In [1]: import numpy as np

In [2]: from numpy import linalg as LA

In [3]: np.set_printoptions(precision=2, suppress=True, linewidth=200, sign=" ")

In [4]: def rnd(a):
   ...:     return np.round(a, 2) + 0
   ...: 

In [5]: M = np.load("block0.npy")

In [6]: print(M)
[[-2 -2 -2 -2]
 [-2 -4 -4 -4]
 [-2 -4 -6 -6]
 [-2 -4 -6 -8]]

In [7]: print(np.all(LA.eigvalsh(M) > 0))
False

In [8]: print(rnd(LA.eigvalsh(M).min()))
-16.58

In [9]: ev, evecs = LA.eigh(M)

In [10]: print(rnd(LA.eigvalsh(M + 4 * np.eye(4))))
[-12.58   2.     3.15   3.43]

In [11]: print(rnd(evecs.T @ M @ evecs))
[[-16.58   0.     0.     0.  ]
 [  0.    -2.     0.     0.  ]
 [  0.     0.    -0.85   0.  ]
 [  0.     0.     0.    -0.57]]

In [12]: print((ev > 1e-8).sum(), (ev < -1e-8).sum())
0 4

In [13]: print(rnd(LA.svd(M, compute_uv=False)))
[ 16.58   2.     0.85   0.57]

In [14]: print(rnd(ev))
[-16.58  -2.    -0.85  -0.57]

In [15]: print((M + M.T) / 2)
[[-2. -2. -2. -2.]
 [-2. -4. -4. -4.]
 [-2. -4. -6. -6.]
 [-2. -4. -6. -8.]]

In [16]: print(M @ M)
[[  16   28   36   40]
 [  28   52   68   76]
 [  36   68   92  104]
 [  40   76  104  120]]

In [17]: print(rnd(np.abs(LA.eigvals(M)).max()))
16.58

In [18]: print(rnd(np.sort(np.abs(LA.eigvals(M)))))
[  0.57   0.85   2.    16.58]

In [19]: print(LA.matrix_power(M, 4))
[[  3936   7392   9952  11312]
 [  7392  13888  18704  21264]
 [  9952  18704  25200  28656]
 [ 11312  21264  28656  32592]]

In [20]: O, r_ = LA.qr(M)

In [21]: print(rnd(r_))
[[ 4.    7.    9.   10.  ]
 [ 0.    1.73  2.89  3.46]
 [ 0.    0.    1.63  2.45]
 [ 0.    0.    0.   -1.41]]

In [22]: print(rnd(O))
[[-0.5   0.87  0.    0.  ]
 [-0.5  -0.29  0.82  0.  ]
 [-0.5  -0.29 -0.41 -0.71]
 [-0.5  -0.29 -0.41  0.71]]

In [23]: print(O.shape, r_.shape)
(4, 4) (4, 4)

In [24]: print(np.allclose(r_.T @ r_, M.T @ M))
True

In [25]: print(abs(r_[0, 0]), rnd(LA.norm(M[:, 0])))
4.0 4.0

In [26]: arr = np.loadtxt("out10.csv", delimiter=",")

In [27]: print(rnd(arr))
[[ 0.2   0.    0.    0.2   0.    0.    0.2   0.2   0.    0.2 ]
 [ 0.2   0.4   0.    0.    0.    0.2   0.2   0.    0.    0.  ]
 [ 0.    0.    0.5   0.    0.    0.    0.    0.5   0.    0.  ]
 [ 0.    0.    0.33  0.33  0.    0.    0.    0.    0.33  0.  ]
 [ 0.    0.33  0.    0.    0.33  0.33  0.    0.    0.    0.  ]
 [ 0.    0.    0.    0.2   0.2   0.2   0.    0.2   0.2   0.  ]
 [ 0.    0.    0.    0.    0.33  0.33  0.33  0.    0.    0.  ]
 [ 0.    0.    0.    0.    0.    0.25  0.25  0.5   0.    0.  ]
 [ 0.25  0.    0.    0.    0.    0.    0.25  0.25  0.25  0.  ]
 [ 0.    0.    0.25  0.    0.    0.    0.25  0.    0.    0.5 ]]

In [28]: rng = np.random.default_rng(55909)

In [29]: Y = arr + rng.integers(-2, 3, (10, 9)) @ rng.integers(-2, 3, (9, 10))

In [30]: print(rnd(Y))
[[  5.2   -3.     2.    -3.8    9.    -6.     3.2   13.2    1.     2.2 ]
 [ -0.8   -3.6   -7.    -2.    -1.    13.2    5.2   -1.     2.    -1.  ]
 [  4.    -2.     1.5    2.     7.   -10.     0.     7.5   -6.    -1.  ]
 [  2.     2.     8.33   7.33   2.    -5.    -8.    -6.    -5.67  -1.  ]
 [  5.     0.33  13.    12.    -4.67  -8.67 -12.    -9.    -6.     0.  ]
 [ -3.     3.    -8.    -6.8   -8.8   -2.8    5.     2.2    2.2   -2.  ]
 [  2.    -9.    15.     5.    -3.67   2.33  -7.67  -1.     0.    -4.  ]
 [  5.    -6.   -13.     2.    -8.     6.25   4.25  10.5   -5.    17.  ]
 [ -8.75  10.    -6.    -8.    -2.    -1.     6.25  -2.75  13.25   5.  ]
 [ -6.     6.     1.25  -7.     2.     6.     3.25  -6.     9.   -11.5 ]]

In [31]: print(LA.matrix_rank(Y - arr, tol=1e-8))
9

In [32]: print(np.abs(Y - arr).sum(axis=1))
[ 48.  37.  40.  47.  71.  44.  50.  76.  63.  58.]

In [33]: print(rnd(LA.svd(Y - arr, compute_uv=False)))
[ 43.15  33.65  24.27  20.09  12.52  11.4    3.18   2.66   1.08   0.  ]
